In [1]: import numpy as np

In [2]: import numpy.linalg as la

In [3]: np.set_printoptions(precision=3, suppress=True, linewidth=160, sign=" ")

In [4]: rng = np.random.default_rng(905)

In [5]: X = np.array([[1, 0, -4, -9],
   ...:     [-7, 7, -5, -4],
   ...:     [5, -7, 2, -3],
   ...:     [9, 5, 3, -2],
   ...:     [0, 9, 3, -2],
   ...:     [6, 1, -2, 9],
   ...:     [4, 8, 4, -6]]) * (rng.random((7, 4)) < 0.3)

In [6]: X
Out[6]: 
array([[ 0,  0, -4, -9],
       [ 0,  7, -5,  0],
       [ 0,  0,  0,  0],
       [ 0,  0,  3,  0],
       [ 0,  0,  3,  0],
       [ 0,  1,  0,  0],
       [ 0,  0,  0, -6]])

In [7]: # rank 3

In [8]: left, sig, Vt = la.svd(X)

In [9]: sig
Out[9]: array([ 11.713,   8.694,   3.635,   0.   ])

In [10]: M2 = left[:, :3] @ np.diag(sig[:3]) @ Vt[:3]

In [11]: round(float(la.norm(X - M2, 2)), 3), sig[3]
Out[11]: (0.0, np.float64(0.0))

In [12]: la.matrix_rank(M2)
Out[12]: np.int64(3)

In [13]: M2.round(3) + 0
Out[13]: 
array([[ 0.,  0., -4., -9.],
       [ 0.,  7., -5.,  0.],
       [ 0.,  0.,  0.,  0.],
       [ 0.,  0.,  3.,  0.],
       [ 0.,  0.,  3.,  0.],
       [ 0.,  1.,  0.,  0.],
       [ 0.,  0.,  0., -6.]])

In [14]: round(la.norm(X - M2) / la.norm(X), 3)
Out[14]: np.float64(0.0)

In [15]: arr = np.array([[1.0, 1.0, -0.8, 0.4],
    ...:     [0.3, 1.1, -0.9, -1.2],
    ...:     [-0.6, 0.6, 0.0, -1.6],
    ...:     [0.0, 0.7, -0.2, 0.8]])

In [16]: arr
Out[16]: 
array([[ 1. ,  1. , -0.8,  0.4],
       [ 0.3,  1.1, -0.9, -1.2],
       [-0.6,  0.6,  0. , -1.6],
       [ 0. ,  0.7, -0.2,  0.8]])

In [17]: labels = rng.permutation(4)

In [18]: labels
Out[18]: array([ 0,  2,  1,  3])

In [19]: M2 = arr[labels][:, labels]

In [20]: round(float(np.trace(M2)), 3)
Out[20]: 2.9

In [21]: np.diag(M2)
Out[21]: array([ 1. ,  0. ,  1.1,  0.8])

In [22]: M2
Out[22]: 
array([[ 1. , -0.8,  1. ,  0.4],
       [-0.6,  0. ,  0.6, -1.6],
       [ 0.3, -0.9,  1.1, -1.2],
       [ 0. , -0.2,  0.7,  0.8]])

In [23]: np.sort(np.abs(la.eigvals(M2)))
Out[23]: array([ 0.338,  0.973,  0.973,  1.908])

In [24]: round(la.det(M2), 3), np.round(la.det(arr[labels]), 3)
Out[24]: (np.float64(0.61), np.float64(-0.61))

In [25]: np.allclose(M2, arr)
Out[25]: False

In [26]: O, Rm = la.qr(M2)

In [27]: np.round(O.T @ O, 3) + 0
Out[27]: 
array([[ 1.,  0.,  0.,  0.],
       [ 0.,  1.,  0.,  0.],
       [ 0.,  0.,  1.,  0.],
       [ 0.,  0.,  0.,  1.]])

In [28]: np.round(abs(Rm[0, 0]), 3), round(la.norm(M2[:, 0]), 3)
Out[28]: (np.float64(1.204), np.float64(1.204))

In [29]: Rm
Out[29]: 
array([[-1.204,  0.889, -0.806, -0.83 ],
       [ 0.   ,  0.837, -1.451,  1.599],
       [ 0.   ,  0.   ,  0.553,  0.597],
       [ 0.   ,  0.   ,  0.   ,  1.095]])

In [30]: round(float(np.trace(O @ O.T)), 3)
Out[30]: 4.0

In [31]: np.allclose(Rm.T @ Rm, M2.T @ M2)
Out[31]: True

In [32]: J = np.load("x.npy")

In [33]: J
Out[33]: 
array([[ 0.3, -0.4, -1. ,  2. , -0.3],
       [ 0.5, -0.2, -1.2, -2.5,  0.5],
       [ 0.1, -0.2,  0.2,  0.7, -0.5],
       [ 0.8, -0.5, -0.4,  1.8,  0. ],
       [ 0. , -0.1,  1.4,  0.3,  1.4],
       [-0.4, -0.5,  0.8, -0.1,  0.1],
       [-2. ,  0.2, -0.1,  1.3, -0.7]])

In [34]: x = np.array([2, -3, 3, 3, 2])

In [35]: target = J @ x

In [36]: coef, lr = np.zeros(5), 1 / la.norm(J, 2) ** 2

In [37]: for i in range(4):
    ...:     coef -= lr * J.T @ (J @ coef - target)
    ...:     if i % 1 == 0: print(i, round(la.norm(J @ coef - target), 3))
    ...: 
0 7.891
1 5.456
2 3.842
3 2.787

In [38]: np.round(la.cond(J), 3)
Out[38]: np.float64(5.907)

In [39]: x = np.array([0, 2, -3, -1, 3])

In [40]: target = J @ x

In [41]: target
Out[41]: array([-0.7,  7.2, -3.2, -1.6, -0.5, -3. , -2.7])

In [42]: np.round(la.lstsq(J, target)[0], 3) + 0
Out[42]: array([ 0.,  2., -3., -1.,  3.])

In [43]: np.round(la.solve(J.T @ J, J.T @ target), 3) + 0
Out[43]: array([ 0.,  2., -3., -1.,  3.])

In [44]: target = target + 0.1 * rng.normal(size=7)

In [45]: target
Out[45]: array([-0.842,  7.368, -3.144, -1.63 , -0.526, -2.936, -2.637])

In [46]: coef, *_ = la.lstsq(J, target)

In [47]: [round(float(la.norm(la.solve(J.T @ J + lam * np.eye(5), J.T @ target))), 2) for lam in (0, 1, 10, 100)]
Out[47]: [4.73, 2.8, 1.32, 0.28]

In [48]: coef.round()
Out[48]: array([-0.,  2., -3., -1.,  3.])

In [49]: np.round(J.T @ (target - J @ coef), 3) + 0
Out[49]: array([ 0.,  0.,  0.,  0.,  0.])

In [50]: theta = np.radians(120)

In [51]: Rm = np.eye(5)

In [52]: Rm[3, 3] = Rm[4, 4] = np.cos(theta)

In [53]: Rm[3, 4], Rm[4, 3] = -np.sin(theta), np.sin(theta)

In [54]: Rm
Out[54]: 
array([[ 1.   ,  0.   ,  0.   ,  0.   ,  0.   ],
       [ 0.   ,  1.   ,  0.   ,  0.   ,  0.   ],
       [ 0.   ,  0.   ,  1.   ,  0.   ,  0.   ],
       [ 0.   ,  0.   ,  0.   , -0.5  , -0.866],
       [ 0.   ,  0.   ,  0.   ,  0.866, -0.5  ]])

In [55]: M2 = J @ Rm.T

In [56]: la.svd(J, compute_uv=False), la.svd(M2, compute_uv=False)
Out[56]: 
(array([ 4.089,  2.558,  2.297,  0.996,  0.692]),
 array([ 4.089,  2.558,  2.297,  0.996,  0.692]))
